$ python3 -q
>>> import numpy as np
>>> from numpy import linalg as LA
>>> np.set_printoptions(precision=2, suppress=True, linewidth=160)
>>> data = np.loadtxt("dump.csv", delimiter=",")
>>> print(data)
[[ 1.  1. -1. -1. -1. -1.  1.  1.]
 [ 1. -1.  1. -1. -1.  1. -1.  1.]
 [ 1. -1. -1.  1. -1.  1.  1. -1.]
 [ 1.  1. -1. -1.  1.  1. -1. -1.]]
>>> Uu, sigma, vt = LA.svd(data, full_matrices=False)
>>> print(sigma / sigma[0])
[1. 1. 1. 1.]
>>> print(np.allclose(Uu * sigma @ vt, data))
True
>>> print(np.round(Uu.T @ Uu, 2) + 0)
[[1. 0. 0. 0.]
 [0. 1. 0. 0.]
 [0. 0. 1. 0.]
 [0. 0. 0. 1.]]
>>> print(np.round(vt @ vt.T, 2) + 0)
[[1. 0. 0. 0.]
 [0. 1. 0. 0.]
 [0. 0. 1. 0.]
 [0. 0. 0. 1.]]
>>> f = np.array([1, 2, -3])
>>> print(np.polyval(f, data[1]))
[ 0. -4.  0. -4. -4.  0. -4.  0.]
>>> print(np.correlate(data[1], data[2], "full"))
[-1.  2. -1.  0.  3. -6.  3.  0. -3.  6. -3.  0.  1. -2.  1.]
>>> print(np.convolve(data[1], f))
[ 1.  1. -4.  4. -6.  2.  4. -4.  5. -3.]
>>> print(np.array([np.convolve(row, f, "same") for row in data]))
[[ 3. -2. -6.  0.  0.  2.  6. -1.]
 [ 1. -4.  4. -6.  2.  4. -4.  5.]
 [ 1. -6.  2.  4. -4.  6. -2. -5.]
 [ 3. -2. -6.  2.  6. -2. -6.  1.]]
>>> other = data / np.sqrt((data ** 2).mean(axis=1, keepdims=True))
>>> print(other[3])
[ 1.  1. -1. -1.  1.  1. -1. -1.]
>>> print(LA.norm(other, axis=1))
[2.83 2.83 2.83 2.83]
>>> x0 = np.array([-1, -3, 1, -1, -2, -3, -2, -2])
>>> print(np.sign((data @ x0).round(6)))
[-1.  1. -1. -1.]
>>> print(data * x0)
[[-1. -3. -1.  1.  2.  3. -2. -2.]
 [-1.  3.  1.  1.  2. -3.  2. -2.]
 [-1.  3. -1. -1.  2. -3. -2.  2.]
 [-1. -3. -1.  1. -2. -3.  2.  2.]]
>>> print(data @ np.ones(8))
[0. 0. 0. 0.]
>>> feats = np.loadtxt("mat.csv", delimiter=",")
>>> print(feats)
[[ 0.  -0.6  0.2  0.7 -0.3]
 [ 7.   3.5  3.   4.5 -0.5]
 [-1.5 -0.6  1.6 -0.6  0.6]
 [ 0.4 -1.2 -0.7 -0.6  0.7]
 [ 1.5 -1.3  1.1 -0.4  0. ]
 [ 0.3 -0.1 -0.1 -0.3 -0.3]
 [ 0.2  1.  -1.7 -0.2  0.3]
 [ 0.1 -1.   0.2  0.1  0.6]
 [ 0.3 -0.1  1.7 -1.7  0.3]
 [ 0.8 -0.1 -0.6 -0.3 -0.4]
 [-0.4  0.8 -1.8  0.5 -1.1]
 [-1.9 -0.9  0.3 -1.1 -0.6]
 [-0.7  1.3  0.   0.5  1. ]
 [-0.2  0.1 -0.6 -1.6 -0.7]]
>>> Q, r_ = LA.qr(feats)
>>> print(np.round(Q.T @ Q, 2) + 0)
[[1. 0. 0. 0. 0.]
 [0. 1. 0. 0. 0.]
 [0. 0. 1. 0. 0.]
 [0. 0. 0. 1. 0.]
 [0. 0. 0. 0. 1.]]
>>> print(np.allclose(r_.T @ r_, feats.T @ feats))
True
>>> print(Q.shape, r_.shape)
(14, 5) (5, 5)
>>> print(np.trace(Q @ Q.T))
5.0
>>> other = np.array([[-9, 2], [-2, 8], [5, 7], [9, 3], [6, -5]])
>>> print(np.vstack([feats, other.T]).shape)
(16, 5)
>>> print(np.einsum("ij->j", feats))
[ 5.9  0.8  2.6 -0.5 -0.4]
>>> cen = (feats - feats.mean(axis=0)) / feats.std(axis=0)
>>> print(cen.std(axis=0))
[1. 1. 1. 1. 1.]
>>> coef = LA.lstsq(np.delete(cen, 0, axis=1), cen[:, 0])[0]
>>> print(np.abs(coef).argmax())
2
>>> arr = np.load("x.npy")
>>> print(arr)
[[ 9.83 -1.86 -0.14]
 [-8.35  4.55 -3.09]
 [-7.19  6.18  3.17]
 [ 3.91  8.57 -3.35]
 [ 8.63 -1.55  4.81]
 [ 5.03 -4.58  7.33]
 [ 8.33 -1.09 -5.43]
 [ 7.56 -1.11  6.45]
 [ 3.25  8.8   3.47]
 [ 9.27  0.06  3.74]
 [ 6.89 -0.63  7.22]
 [-2.38 -9.62 -1.34]
 [ 3.26  6.1   7.22]
 [ 0.98 -5.3  -8.42]
 [ 5.54 -8.19  1.47]
 [-4.37  8.81  1.82]
 [ 7.7  -4.91 -4.07]
 [-4.51  5.7  -6.87]
 [ 5.9  -5.54 -5.87]
 [ 4.86 -6.31 -6.05]
 [ 7.06 -2.36 -6.68]]
>>> other = arr / np.sqrt((arr ** 2).mean(axis=1, keepdims=True))
>>> print(LA.matrix_rank(other) == LA.matrix_rank(arr))
True
>>> print(LA.norm(other, axis=1))
[1.73 1.73 1.73 1.73 1.73 1.73 1.73 1.73 1.73 1.73 1.73 1.73 1.73 1.73 1.73 1.73 1.73 1.73 1.73 1.73 1.73]
>>> cen = arr - arr.mean(axis=0)
>>> Uu, sigma, vt = LA.svd(cen, full_matrices=False)
>>> print(vt[0] * np.sign(vt[0, np.abs(vt[0]).argmax()]))
[-0.64  0.76  0.12]
>>> print(np.abs(vt[-1]))
[0.63 0.61 0.49]
>>> print(np.abs(Uu[:, 0]).argmax())
15
>>> print((np.sign(Uu[:, 0]) == np.sign(Uu[0, 0])).astype(int))
[1 0 0 0 1 1 1 1 0 1 1 1 0 1 1 0 1 0 1 1 1]
>>> rng = np.random.default_rng(765899)
>>> labels = rng.permutation(3)
>>> other = arr[:, labels] * rng.choice([-1, 1], 3)
>>> print(other)
[[-0.14  9.83 -1.86]
 [-3.09 -8.35  4.55]
 [ 3.17 -7.19  6.18]
 [-3.35  3.91  8.57]
 [ 4.81  8.63 -1.55]
 [ 7.33  5.03 -4.58]
 [-5.43  8.33 -1.09]
 [ 6.45  7.56 -1.11]
 [ 3.47  3.25  8.8 ]
 [ 3.74  9.27  0.06]
 [ 7.22  6.89 -0.63]
 [-1.34 -2.38 -9.62]
 [ 7.22  3.26  6.1 ]
 [-8.42  0.98 -5.3 ]
 [ 1.47  5.54 -8.19]
 [ 1.82 -4.37  8.81]
 [-4.07  7.7  -4.91]
 [-6.87 -4.51  5.7 ]
 [-5.87  5.9  -5.54]
 [-6.05  4.86 -6.31]
 [-6.68  7.06 -2.36]]
>>> Uu, _, vt = LA.svd(arr.T @ other)
>>> print(np.round(LA.lstsq(arr, other)[0], 2) + 0)
[[0. 1. 0.]
 [0. 0. 1.]
 [1. 0. 0.]]
>>> print(labels)
[2 0 1]
>>> x0 = np.array([2, -2, 1])
>>> y = arr @ x0
>>> print(LA.solve(arr.T @ arr, arr.T @ y))
[ 2. -2.  1.]
>>> y = y + 0.3 * rng.normal(size=21)
>>> print(y)
[ 23.37 -28.61 -23.44 -12.08  24.98  26.57  13.71  23.91  -7.66  21.9   22.09  13.21   1.62   4.12  28.79 -24.31  21.09 -27.33  16.89  15.69  12.01]
>>> coef, *_ = LA.lstsq(arr, y)
>>> print(coef.round())
[ 2. -2.  1.]
>>> print(coef)
[ 2.   -1.98  1.  ]
>>> print([round(float(LA.norm(LA.solve(arr.T @ arr + lam * np.eye(3), arr.T @ y))), 2) for lam in (0, 1, 10, 100)])
[2.98, 2.98, 2.95, 2.68]
>>> print(np.round(arr.T @ (y - arr @ coef), 2) + 0)
[0. 0. 0.]
>>> print(round(float(LA.norm(y - arr @ coef)), 2))
0.93
>>> cen = (arr - arr.mean(axis=0)) / arr.std(axis=0)
>>> print(np.argwhere(np.abs(cen) > 2))
[[1 0]]
>>> coef = LA.lstsq(np.delete(cen, 1, axis=1), cen[:, 1])[0]
>>> print(coef)
[-0.46  0.29]
>>> print(np.round(1 - np.var(cen[:, 1] - np.delete(cen, 1, axis=1) @ coef), 2))
0.26
>>> K = np.load("w.npy")
>>> print(K)
[[  4.88   4.43   6.52 -13.84  13.39]
 [  4.43   6.35   5.68 -14.19  13.94]
 [  5.11   6.41  -2.68   5.5    7.8 ]
 [  5.19   7.39   3.73 -11.93  13.71]
 [  4.95   3.55   6.87 -13.63  13.75]
 [  3.38   6.96  -1.     2.86   6.47]
 [  4.37   7.93  -1.71   2.91   6.71]
 [  5.08   5.47   5.63 -12.7   12.08]
 [  3.1    7.13   5.29 -12.75  13.82]
 [  4.64   5.01  -0.76   5.5    6.28]
 [  4.24   4.17   3.98 -12.75  12.43]
 [  3.3    7.99   4.79 -12.18  14.31]
 [  4.06   6.73  -2.73   3.36   6.34]
 [  5.23   7.91  -3.4    5.35   6.26]
 [  5.19   8.33  -1.42   4.37   6.42]
 [  3.45   7.32  -2.44   4.92   5.39]
 [  5.74   5.6   -0.74   2.81   7.74]
 [  4.93   5.72  -0.42   2.71   6.78]
 [  5.68   5.76   5.02 -10.95  14.92]
 [  4.89   8.19  -3.26   4.3    9.21]
 [  6.12   5.53  -1.43   5.11   7.04]
 [  5.28   5.42  -3.42   3.92   6.63]
 [  4.76   5.83   6.08 -12.71  13.05]
 [  4.47   6.95  -2.33   3.69   8.62]
 [  4.41   7.42   4.43 -11.71  15.43]
 [  4.47   5.1    4.73 -10.78  12.15]
 [  4.13   5.08   4.25 -12.11  12.97]
 [  3.82   6.71   3.14 -13.69  12.97]
 [  3.54   5.94   5.87 -10.42  13.22]
 [  5.88   5.33   5.2  -12.22  14.04]
 [  5.44   5.51   5.62 -10.79  12.69]
 [  5.46   6.45  -3.05   3.35   7.78]]
>>> cen = K - K.mean(axis=0)
>>> Uu, sigma, vt = LA.svd(cen, full_matrices=False)
>>> print(np.round(cen.mean(axis=0), 2) + 0)
[0. 0. 0. 0. 0.]
>>> print(np.abs(vt[0]).argmax())
3
>>> C2 = np.cov(K, rowvar=False)
>>> print(C2)
[[  0.63  -0.27  -0.43   1.27  -0.31]
 [ -0.27   1.5   -2.06   3.75  -1.13]
 [ -0.43  -2.06  14.19 -30.34  11.74]
 [  1.27   3.75 -30.34  69.95 -27.11]
 [ -0.31  -1.13  11.74 -27.11  11.53]]
>>> print(np.argwhere(np.triu(np.abs(np.corrcoef(K.T)) > 0.8, 1)))
[[2 3]
 [2 4]
 [3 4]]
>>> print(np.argsort(-K.std(axis=0).round(6), kind="stable"))
[3 2 4 1 0]
>>> print(C2.shape)
(5, 5)
>>> print(K.std(axis=0))
[0.78 1.2  3.71 8.23 3.34]
>>> print(round(float(np.corrcoef(K[:, 2], K[:, 3])[0, 1]), 2))
-0.96
>>> f = np.array([0, 1, 1, 4, -3])
>>> other = C2 + np.outer(f, np.eye(5)[3])
>>> print(LA.matrix_rank(LA.inv(other) - LA.inv(C2), tol=1e-8))
1
>>> J = np.loadtxt("layer6.csv", delimiter=",")
>>> print(J)
[[0. 0. 0. 0. 0. 1.]
 [0. 0. 0. 0. 0. 0.]
 [0. 0. 0. 0. 1. 0.]
 [0. 0. 0. 0. 0. 0.]
 [0. 0. 1. 0. 0. 0.]
 [1. 0. 0. 0. 0. 0.]]
>>> # column 3 repeats column 1
>>> print(np.abs(np.diag(LA.qr(J)[1])) > 1e-9)
[ True False  True False  True  True]
>>> print(J @ LA.pinv(J) @ J)
[[0. 0. 0. 0. 0. 1.]
 [0. 0. 0. 0. 0. 0.]
 [0. 0. 0. 0. 1. 0.]
 [0. 0. 0. 0. 0. 0.]
 [0. 0. 1. 0. 0. 0.]
 [1. 0. 0. 0. 0. 0.]]
>>> rank = LA.matrix_rank(J)
>>> print(rank)
4
>>> null = LA.svd(J)[2][rank:].T
>>> print([int(LA.matrix_rank(np.delete(J, i, axis=0))) for i in range(6)])
[3, 4, 3, 4, 3, 3]
>>> print(J @ null)
[[0. 0.]
 [0. 0.]
 [0. 0.]
 [0. 0.]
 [0. 0.]
 [0. 0.]]
>>> print(null.shape)
(6, 2)
>>> print([int(LA.matrix_rank(J[:, :j + 1])) for j in range(6)])
[1, 1, 2, 2, 3, 4]
>>> print(np.trace(J @ J @ J) // 6)
0.0
>>> print(J.sum(axis=0))
[1. 0. 1. 0. 1. 1.]
>>> print(np.argwhere(np.triu(J)))
[[0 5]
 [2 4]]
>>> print(J @ J)
[[1. 0. 0. 0. 0. 0.]
 [0. 0. 0. 0. 0. 0.]
 [0. 0. 1. 0. 0. 0.]
 [0. 0. 0. 0. 0. 0.]
 [0. 0. 0. 0. 1. 0.]
 [0. 0. 0. 0. 0. 1.]]
>>> Lm = np.diag(J.sum(axis=1)) - J
>>> print(Lm)
[[ 1.  0.  0.  0.  0. -1.]
 [ 0.  0.  0.  0.  0.  0.]
 [ 0.  0.  1.  0. -1.  0.]
 [ 0.  0.  0.  0.  0.  0.]
 [ 0.  0. -1.  0.  1.  0.]
 [-1.  0.  0.  0.  0.  1.]]
>>> print(LA.eigvalsh(Lm))
[0. 0. 0. 0. 2. 2.]
>>> print(LA.matrix_rank(Lm))
2
>>> print((LA.eigvalsh(Lm) < 1e-8).sum())
4
>>> print(np.round(LA.norm(J[4] - J[2]), 2))
1.41
>>> print(LA.norm(J, axis=0))
[1. 0. 1. 0. 1. 1.]
>>> print(np.round(LA.norm(J, 1), 2), round(LA.norm(J, np.inf), 2))
1.0 1.0
>>> print(LA.norm(J, axis=1))
[1. 0. 1. 0. 1. 1.]
>>> print(round(LA.norm(J, "nuc"), 2))
4.0
>>> print(round(LA.norm(J[4], 1), 2), round(LA.norm(J[4], np.inf), 2))
1.0 1.0
>>> F = np.loadtxt("test5.csv", delimiter=",")
>>> print(F)
[[-0.56  3.58 -1.41  1.72  1.1   2.39]
 [ 0.12 -1.41 -1.98 -0.21 -3.35  2.79]
 [ 3.09 -0.87  2.89  0.33 -0.81  2.36]
 [-3.7  -1.76 -1.65  0.91  1.39 -1.66]
 [ 3.84  2.04 -1.8  -0.92 -0.81 -1.17]
 [-3.75  0.02 -0.13 -0.13  2.2  -2.46]
 [ 0.81 -3.4   0.03  3.18 -1.21  1.1 ]
 [-3.43  0.96 -2.19  0.14 -2.2  -1.64]
 [ 2.22  2.18  0.26  0.11  1.03 -3.77]
 [ 2.07  0.   -0.53  3.27 -3.11 -0.27]
 [-2.8   0.18 -3.96 -0.62 -0.99  0.29]
 [ 3.81 -0.77 -2.53 -1.   -1.56 -0.27]
 [ 3.79 -0.04 -0.43 -2.92 -0.8   1.13]
 [ 0.04  1.2   4.34  0.46 -0.9   1.92]
 [ 0.23  4.44 -1.47 -1.55  0.71 -0.38]
 [-0.72  4.14  1.35 -2.08  0.38  1.03]
 [-0.63 -2.03  0.09 -0.75 -3.73 -2.45]
 [-1.91  0.64 -2.7   0.81  2.72  2.36]
 [-1.88  0.91 -0.47 -3.9   0.84 -2.11]
 [-4.28 -1.04  0.2  -1.45  0.92  1.62]]
>>> C2 = np.cov(F, rowvar=False)
>>> print(np.argsort(-F.std(axis=0).round(6), kind="stable"))
[0 1 5 2 4 3]
>>> print(np.argwhere(np.triu(np.abs(np.corrcoef(F.T)) > 0.8, 1)))
[]
>>> print(C2)
[[ 7.19  0.38  0.94  0.12 -1.78  0.56]
 [ 0.38  4.28  0.06 -1.05  1.42 -0.15]
 [ 0.94  0.06  3.72  0.07 -0.04  0.55]
 [ 0.12 -1.05  0.07  3.16 -0.5   0.64]
 [-1.78  1.42 -0.04 -0.5   3.29 -0.15]
 [ 0.56 -0.15  0.55  0.64 -0.15  3.81]]
>>> print(np.corrcoef(F.T))
[[ 1.    0.07  0.18  0.03 -0.37  0.11]
 [ 0.07  1.    0.02 -0.28  0.38 -0.04]
 [ 0.18  0.02  1.    0.02 -0.01  0.15]
 [ 0.03 -0.28  0.02  1.   -0.15  0.18]
 [-0.37  0.38 -0.01 -0.15  1.   -0.04]
 [ 0.11 -0.04  0.15  0.18 -0.04  1.  ]]
>>> print(LA.eigvalsh(C2)[::-1])
[8.22 5.67 4.19 3.22 2.45 1.71]
>>> print(round(float(np.corrcoef(F[:, 0], F[:, 3])[0, 1]), 2))
0.03
>>> f, g = data[2], data[0]
>>> print(f @ g)
0.0
>>> print(f @ f)
8.0
>>> p = (f @ g) / (f @ f) * f
>>> print(np.round(LA.norm(f + g) ** 2 + LA.norm(f - g) ** 2, 2))
32.0
>>> print(g - p)
[ 1.  1. -1. -1. -1. -1.  1.  1.]
>>> ang = np.radians(36)
>>> r_ = np.eye(6)
>>> r_[1, 1] = r_[0, 0] = np.cos(ang)
>>> r_[1, 0], r_[0, 1] = -np.sin(ang), np.sin(ang)
>>> print(r_)
[[ 0.81  0.59  0.    0.    0.    0.  ]
 [-0.59  0.81  0.    0.    0.    0.  ]
 [ 0.    0.    1.    0.    0.    0.  ]
 [ 0.    0.    0.    1.    0.    0.  ]
 [ 0.    0.    0.    0.    1.    0.  ]
 [ 0.    0.    0.    0.    0.    1.  ]]
>>> other = F @ r_.T
>>> print(np.abs(other - F).max(axis=0))
[2.57 2.71 0.   0.   0.   0.  ]
>>> print(np.allclose(LA.norm(F, axis=1), LA.norm(other, axis=1)))
True
>>> print(round(float(LA.det(r_)), 2), np.round(np.trace(r_), 2))
1.0 5.62
